$ python3 -q
>>> import numpy as np
>>> np.set_printoptions(precision=2, suppress=True, linewidth=120)
>>> rd = lambda a: np.round(a, 2) + 0
>>> A = np.load("layer9.npy")
>>> A
array([[-18,  -5,  -8],
       [  6,  -4,   3],
       [  8,   5,  17]])
>>> vals, V = np.linalg.eig(A)
>>> print(rd(A @ V[:, 0] - vals[0] * V[:, 0]))
[0. 0. 0.]
>>> rd(np.sort(np.linalg.eigvals(A.T)))
array([-13.86,  -6.51,  15.38])
>>> rd(np.sort(np.linalg.eigvals(A @ A)))
array([ 42.4, 192.2, 236.4])
>>> mat = np.load("a.npy")
>>> rd(mat)
array([[-0.76,  0.43,  0.22, -0.44],
       [-0.08, -0.73, -0.15, -0.66],
       [ 0.38,  0.51, -0.62, -0.46],
       [-0.53, -0.15, -0.74,  0.39]])
>>> rd(np.linalg.det(mat.T))
np.float64(-1.0)
>>> print(rd(np.kron(np.eye(2, dtype=int), mat)))
[[-0.76  0.43  0.22 -0.44  0.    0.    0.    0.  ]
 [-0.08 -0.73 -0.15 -0.66  0.    0.    0.    0.  ]
 [ 0.38  0.51 -0.62 -0.46  0.    0.    0.    0.  ]
 [-0.53 -0.15 -0.74  0.39  0.    0.    0.    0.  ]
 [ 0.    0.    0.    0.   -0.76  0.43  0.22 -0.44]
 [ 0.    0.    0.    0.   -0.08 -0.73 -0.15 -0.66]
 [ 0.    0.    0.    0.    0.38  0.51 -0.62 -0.46]
 [ 0.    0.    0.    0.   -0.53 -0.15 -0.74  0.39]]
>>> rd(np.linalg.det(mat[::-1]))
np.float64(-1.0)
>>> hat = np.triu(np.array([[-3, 1, 1, -2], [-1, 3, 3, -1], [1, -3, -2, 1], [1, -2, -1, 0]]), 1) + np.eye(4)
>>> other = hat @ mat @ np.linalg.inv(hat)
>>> np.linalg.matrix_rank(other)
np.int64(4)
>>> rd(other)
array([[ 0.6 , -0.09,  0.6 , -1.83],
       [ 1.59, -0.63, -0.96,  1.06],
       [-0.15,  0.51, -2.75,  2.89],
       [-0.53,  0.38, -1.35,  1.07]])
>>> rd(hat @ mat - mat @ hat)
array([[ 1.36,  0.84,  0.16, -3.21],
       [ 1.66,  1.76,  1.14, -2.5 ],
       [-0.53, -0.53, -2.65,  2.28],
       [ 0.  ,  0.53,  0.97, -0.47]])
>>> rd(np.linalg.norm(mat, axis=0))
array([1., 1., 1., 1.])
>>> rd(mat @ mat.T)
array([[1., 0., 0., 0.],
       [0., 1., 0., 0.],
       [0., 0., 1., 0.],
       [0., 0., 0., 1.]])
>>> def softmax(z):
...     e = np.exp(z - z.max(axis=-1, keepdims=True))
...     return e / e.sum(axis=-1, keepdims=True)
... 
>>> rd(softmax(mat).sum(axis=1))
array([1., 1., 1., 1.])
>>> rd(softmax(10 * mat[2]))
array([0.21, 0.79, 0.  , 0.  ])
>>> att = mat @ mat.T / np.sqrt(4)
>>> print(rd(softmax(att)))
[[0.35 0.22 0.22 0.22]
 [0.22 0.35 0.22 0.22]
 [0.22 0.22 0.35 0.22]
 [0.22 0.22 0.22 0.35]]
>>> rd(softmax(att)[2] @ mat)
array([-0.16,  0.09, -0.36, -0.32])
>>> other = mat / np.linalg.norm(mat, axis=1, keepdims=True)
>>> gram = other @ other.T
>>> (np.abs(gram) > 0.9).astype(int)
array([[1, 0, 0, 0],
       [0, 1, 0, 0],
       [0, 0, 1, 0],
       [0, 0, 0, 1]])
>>> print(np.argwhere(np.triu(np.abs(gram) > 0.95, 1)))
[]
>>> rd(gram)
array([[1., 0., 0., 0.],
       [0., 1., 0., 0.],
       [0., 0., 1., 0.],
       [0., 0., 0., 1.]])
>>> print(rd(np.linalg.norm(other, axis=1)))
[1. 1. 1. 1.]
>>> K = np.vander(np.arange(5) - 4, 4, increasing=True)
>>> K
array([[  1,  -4,  16, -64],
       [  1,  -3,   9, -27],
       [  1,  -2,   4,  -8],
       [  1,  -1,   1,  -1],
       [  1,   0,   0,   0]])
>>> hat = K @ np.linalg.solve(K.T @ K, K.T)
>>> rd((np.eye(5) - hat) @ K)
array([[0., 0., 0., 0.],
       [0., 0., 0., 0.],
       [0., 0., 0., 0.],
       [0., 0., 0., 0.],
       [0., 0., 0., 0.]])
>>> print(rd(hat))
[[ 0.99  0.06 -0.09  0.06 -0.01]
 [ 0.06  0.77  0.34 -0.23  0.06]
 [-0.09  0.34  0.49  0.34 -0.09]
 [ 0.06 -0.23  0.34  0.77  0.06]
 [-0.01  0.06 -0.09  0.06  0.99]]
>>> rd(hat @ K[:, 3])
array([-64., -27.,  -8.,  -1.,   0.])
>>> other = hat / np.linalg.norm(hat, axis=1, keepdims=True)
>>> gram = other @ other.T
>>> rd(gram)
array([[ 1.  ,  0.07, -0.12,  0.07, -0.01],
       [ 0.07,  1.  ,  0.56, -0.3 ,  0.07],
       [-0.12,  0.56,  1.  ,  0.56, -0.12],
       [ 0.07, -0.3 ,  0.56,  1.  ,  0.07],
       [-0.01,  0.07, -0.12,  0.07,  1.  ]])
>>> rd(np.degrees(np.arccos(np.clip(gram[2, 1], -1, 1))))
np.float64(55.94)
